$ python -q
>>> import numpy as np
>>> np.set_printoptions(precision=2, suppress=True, linewidth=200, floatmode="fixed")
>>> tidy = lambda a: np.round(a, 2) + 0
>>> X = np.load("test9.npy")
>>> X
array([[ -0.70,  -0.10,  16.00],
       [  1.30,   1.10, -22.00],
       [ -0.10,   1.80, -10.00]])
>>> # column 2 dominates
>>> r0 = np.array([1, -2, -1])
>>> tidy(np.polyval(r0, X[2]))
array([ -0.79,  -1.36, 119.00])
>>> W1 = np.array([[2, 1, -2, -2, 2, 0], [1, 2, 0, 2, -2, -2], [0, -2, -1, 1, 0, -2]])
>>> beta = np.array([-1, -2, 1, 0, 0, -2])
>>> H = np.maximum(X @ W1 + beta, 0)
>>> (H > 0).astype(int)
array([[0, 0, 0, 1, 0, 0],
       [1, 1, 1, 0, 1, 1],
       [1, 1, 1, 0, 0, 1]])
>>> tidy(H)
array([[ 0.00,  0.00,  0.00, 17.20,  0.00,  0.00],
       [ 2.70, 45.50, 20.40,  0.00,  0.40, 39.80],
       [ 0.60, 21.50, 11.20,  0.00,  0.00, 14.40]])
>>> C = np.array([[0, 2], [1, 0], [2, 0], [0, 2], [1, 2], [0, 0]])
>>> tidy(H @ C)
array([[ 0.00, 34.40],
       [86.70,  6.20],
       [43.90,  1.20]])
>>> (H @ C).round(6).argmax(axis=1)
array([1, 0, 0])
>>> M2 = H / np.linalg.norm(H, axis=1, keepdims=True)
>>> G = M2 @ M2.T
>>> (G - 2 * np.eye(3)).round(6).argmax(axis=1)
array([1, 2, 1])
>>> np.argwhere(np.triu(np.abs(G) > 0.95, 1))
array([[1, 2]])
>>> tidy(np.linalg.norm(M2, axis=1))
array([1.00, 1.00, 1.00])
>>> x = np.array([-4, 7, -8])
>>> y = X @ x
>>> y
array([-125.90,  178.50,   93.00])
>>> tidy(np.linalg.solve(X, y))
array([-4.00,  7.00, -8.00])
>>> tidy(np.linalg.solve(X.T, X[0]))
array([1.00, 0.00, 0.00])
>>> tidy(np.linalg.solve(X, y + X[:, 2]))
array([-4.00,  7.00, -7.00])
>>> tidy(np.linalg.solve(X, 3 * y))
array([-12.00,  21.00, -24.00])
>>> M2 = X / np.linalg.norm(X, axis=1, keepdims=True)
>>> G = M2 @ M2.T
>>> (np.abs(G) > 0.9).astype(int)
array([[1, 1, 1],
       [1, 1, 1],
       [1, 1, 1]])
>>> tidy(np.degrees(np.arccos(np.clip(G[2, 1], -1, 1))))
np.float64(8.33)
>>> tidy(G[2])
array([-0.98,  0.99,  1.00])
>>> M2 = np.array([[2, -4, -4]])
>>> A = M2.T @ M2
>>> A
array([[ 4, -8, -8],
       [-8, 16, 16],
       [-8, 16, 16]])
>>> # symmetric
>>> np.linalg.lstsq(A[:-1].T, A[-1])[2]
np.int32(1)
>>> np.unique(A.round(6), axis=0).shape
(2, 3)
>>> vals, V = np.linalg.eigh(A)
>>> np.abs(V[:, -1]).round(6).argmax()
np.int64(1)
>>> np.unique(vals.round(6) + 0, return_counts=True)[1]
array([2, 1])
>>> tidy(np.linalg.eigvalsh(A + 3 * np.eye(3)))
array([ 3.00,  3.00, 39.00])
>>> (vals > 1e-8).sum(), (vals < -1e-8).sum()
(np.int64(1), np.int64(0))
>>> tidy(V.T @ V)
array([[1.00, 0.00, 0.00],
       [0.00, 1.00, 0.00],
       [0.00, 0.00, 1.00]])
>>> tidy(vals.sum()), np.trace(A)
(np.float64(36.0), np.int64(36))
>>> tidy(V.T @ A @ V)
array([[ 0.00,  0.00,  0.00],
       [ 0.00,  0.00,  0.00],
       [ 0.00,  0.00, 36.00]])
>>> tidy(np.linalg.eigvalsh(A @ A))
array([   0.00,    0.00, 1296.00])
>>> tidy(V @ np.diag(vals) @ V.T)
array([[ 4.00, -8.00, -8.00],
       [-8.00, 16.00, 16.00],
       [-8.00, 16.00, 16.00]])
>>> tidy(vals)
array([ 0.00,  0.00, 36.00])
>>> rk = np.linalg.matrix_rank(A)
>>> rk
np.int64(1)
>>> null = np.linalg.svd(A)[2][rk:].T
>>> [int(np.linalg.matrix_rank(A[:, :j + 1])) for j in range(3)]
[1, 1, 1]
>>> tidy(A @ null)
array([[0.00, 0.00],
       [0.00, 0.00],
       [0.00, 0.00]])
>>> np.linalg.matrix_rank(A.T @ A), np.linalg.matrix_rank(A @ A.T)
(np.int64(1), np.int64(1))
>>> np.allclose(A @ null, 0)
True
>>> U, sig, vt = np.linalg.svd(A)
>>> np.argmax(sig[:-1] / (sig[1:] + 1e-6)) + 1
np.int64(1)
>>> M2 = U[:, :1] @ np.diag(sig[:1]) @ vt[:1]
>>> tidy(M2)
array([[ 4.00, -8.00, -8.00],
       [-8.00, 16.00, 16.00],
       [-8.00, 16.00, 16.00]])
>>> U, sig, vt = np.linalg.svd(A)
>>> V = vt[:(sig > 1e-8).sum()]
>>> rng = np.random.default_rng(915176)
>>> x = A[0] + 4 * A[1] + rng.integers(2) * np.eye(3)[2]
>>> x
array([-28.00,  56.00,  56.00])
>>> tidy(np.diag(V.T @ V))
array([0.11, 0.44, 0.44])
>>> np.linalg.matrix_rank(np.vstack([A, x]))
np.int64(1)
>>> tidy(V.T @ V)
array([[ 0.11, -0.22, -0.22],
       [-0.22,  0.44,  0.44],
       [-0.22,  0.44,  0.44]])
>>> tidy(np.linalg.norm(x - V.T @ V @ x))
np.float64(0.0)
>>> J = np.loadtxt("block14.csv", delimiter=",")
>>> J
array([[-0.70, -0.60,  0.30],
       [ 0.50,  1.30, -0.10],
       [ 2.00, -0.70, -0.10],
       [ 0.50, -1.30,  0.20],
       [-1.60, -1.00, -1.10],
       [-1.10, -0.70, -0.20],
       [ 0.00,  1.20,  0.00],
       [ 2.20, -0.70,  0.70],
       [ 0.20, -0.40,  0.70],
       [-0.10,  0.30, -0.10],
       [ 0.20, -0.60,  0.70],
       [-0.20, -0.80,  0.10],
       [-1.10, -0.50, -1.10],
       [ 2.00, -8.00,  7.00]])
>>> C = J[[6, 13]].astype(float)
>>> for _ in range(5):
...     labels = np.linalg.norm(J[:, None] - C, axis=-1).argmin(axis=1)
...     C = np.array([J[labels == j].mean(axis=0) for j in range(2)])
... 
>>> labels
array([0, 0, 0, 0, 0, 0, 0, 0, 0, 0, 0, 0, 0, 1])
>>> tidy(C)
array([[ 0.06, -0.35,  0.00],
       [ 2.00, -8.00,  7.00]])
>>> np.bincount(labels)
array([13,  1])
>>> t3 = np.stack([J, 4 * J, J[::-1]])
>>> (t3 @ J.T).shape
(3, 14, 14)
>>> tidy(np.linalg.norm(t3, axis=(1, 2)))
array([12.05, 48.20, 12.05])
>>> mat = np.vander(np.arange(3) - 1, 3, increasing=True)
>>> mat
array([[ 1, -1,  1],
       [ 1,  0,  0],
       [ 1,  1,  1]])
>>> t3 = np.stack([mat, -2 * mat, mat[::-1]])
>>> tidy(np.linalg.norm(t3, axis=(1, 2)))
array([2.65, 5.29, 2.65])
>>> tidy(np.linalg.det(t3))
array([  2.00, -16.00,  -2.00])
>>> mat - mat[0]
array([[ 0,  0,  0],
       [ 0,  1, -1],
       [ 0,  2,  0]])
>>> np.linalg.matrix_rank(mat)
np.int64(3)
>>> np.abs(mat).max()
np.int64(1)
>>> tidy(mat.mean(axis=0))
array([1.00, 0.00, 0.67])
>>> tidy(np.linalg.det(mat.T))
np.float64(2.0)
>>> np.einsum("ii->", mat)
np.int64(2)
>>> np.kron(np.eye(2, dtype=int), mat)
array([[ 1, -1,  1,  0,  0,  0],
       [ 1,  0,  0,  0,  0,  0],
       [ 1,  1,  1,  0,  0,  0],
       [ 0,  0,  0,  1, -1,  1],
       [ 0,  0,  0,  1,  0,  0],
       [ 0,  0,  0,  1,  1,  1]])
>>> tidy(np.linalg.det(mat[::-1]))
np.float64(-2.0)
>>> tidy(np.poly(mat))
array([ 1.00, -2.00,  1.00, -2.00])
